In [1]: import numpy as np

In [2]: np.set_printoptions(precision=4, suppress=True, linewidth=120, legacy="1.25")

In [3]: arr = np.loadtxt("data.csv", delimiter=",")

In [4]: arr
Out[4]: 
array([[-12.,  -3., -11.,   3.,   4.,   3.,   4.],
       [ -3., -16.,  12.,   1.,  14.,   4.,  15.],
       [-11.,  12.,  -2.,   1.,  15.,  -8., -14.],
       [  3.,   1.,   1.,   8.,  -8.,  -1.,  -9.],
       [  4.,  14.,  15.,  -8., -16.,  -5.,  14.],
       [  3.,   4.,  -8.,  -1.,  -5.,  10., -12.],
       [  4.,  15., -14.,  -9.,  14., -12.,  16.]])

In [5]: # symmetric, so the eigenvalues are real

In [6]: ev, evecs = np.linalg.eigh(arr)

In [7]: vec = np.array([2, 2, 2, 2, 1, 0, 3])

In [8]: np.linalg.eigvalsh(arr[1:, 1:])
Out[8]: array([-35.5409, -32.1895,   3.185 ,   9.8155,  17.6053,  37.1247])

In [9]: np.abs(arr).sum(axis=1).max(), np.round(np.abs(ev).max(), 4)
Out[9]: (84.0, 37.1742)

In [10]: (np.sign(evecs[:, -1].round(6)) == np.sign(evecs[0, -1].round(6))).astype(int)
Out[10]: array([1, 1, 1, 0, 1, 0, 1])

In [11]: np.all(np.linalg.eigvalsh(arr) > 0)
Out[11]: False

In [12]: round(float(np.linalg.eigvalsh(arr).min()), 4)
Out[12]: -36.5994

In [13]: u = np.array([5, 9, 8, 7, 2, 3, 9])

In [14]: A2 = arr + np.outer(u, np.eye(7)[4])

In [15]: A2
Out[15]: 
array([[-12.,  -3., -11.,   3.,   9.,   3.,   4.],
       [ -3., -16.,  12.,   1.,  23.,   4.,  15.],
       [-11.,  12.,  -2.,   1.,  23.,  -8., -14.],
       [  3.,   1.,   1.,   8.,  -1.,  -1.,  -9.],
       [  4.,  14.,  15.,  -8., -14.,  -5.,  14.],
       [  3.,   4.,  -8.,  -1.,  -2.,  10., -12.],
       [  4.,  15., -14.,  -9.,  23., -12.,  16.]])

In [16]: M = np.load("block2.npy")

In [17]: M
Out[17]: 
array([[ -3.1391,   0.653 ,  -3.6977,  -9.4548,  -3.6697,  -6.8873],
       [ -4.1586,   0.0944,  -3.0038, -10.1207,  -3.6406,  -9.7882],
       [ -3.0891,  -0.1321,  -4.4697,  -9.1605,  -2.572 ,  -8.3442],
       [ -3.6458,  -1.8617,  -2.7635, -11.1002,  -3.7942,  -9.1254],
       [ -3.3783,   1.2415,  -3.9467, -10.0981,  -4.0927,  -9.8651],
       [ -2.3221,   1.0027,  -3.4948,  -9.5845,  -4.2134,  -8.0409],
       [ -4.5492,   0.5263,  -4.4559,  -9.6753,  -1.3244,  -9.9592],
       [ -3.512 ,   0.6756,  -3.2981,  -7.9286,  -2.5835,  -8.791 ],
       [ -2.5122,   1.2126,  -3.001 ,  -8.3282,  -1.6593, -10.4923],
       [ -0.3182,  -0.066 ,  -3.361 ,  -9.4392,  -3.4267,  -8.025 ],
       [ -2.3795,  -0.211 ,  -2.2713,  -8.5367,  -3.6359,  -7.5965],
       [ -2.5975,   0.2822,  -2.5592, -10.2653,  -3.3771, -11.1504],
       [ -3.1398,  -1.3504,  -2.4658,  -7.5958,  -3.49  ,  -9.3931]])

In [18]: dist = np.linalg.norm(M[:, None] - M[None], axis=-1)

In [19]: print(np.flatnonzero(dist[7] < dist.mean() / 2))
[7]

In [20]: print((dist + 1e9 * np.eye(13)).round(6).argmin(axis=1))
[ 5  4  7  1  1  0  2  2  7  5  5  1 10]

In [21]: dist[:5, :5]
Out[21]: 
array([[0.    , 3.2699, 2.1515, 3.8968, 3.1505],
       [3.2699, 0.    , 2.7373, 2.3599, 1.7391],
       [2.1515, 2.7373, 0.    , 3.4755, 2.7836],
       [3.8968, 2.3599, 3.4755, 0.    , 3.5696],
       [3.1505, 1.7391, 2.7836, 3.5696, 0.    ]])

In [22]: np.linalg.matrix_rank(dist ** 2)
Out[22]: 8

In [23]: dist.mean(axis=1).argmax()
Out[23]: 3

In [24]: np.unravel_index(dist.round(6).argmax(), dist.shape)
Out[24]: (6, 9)
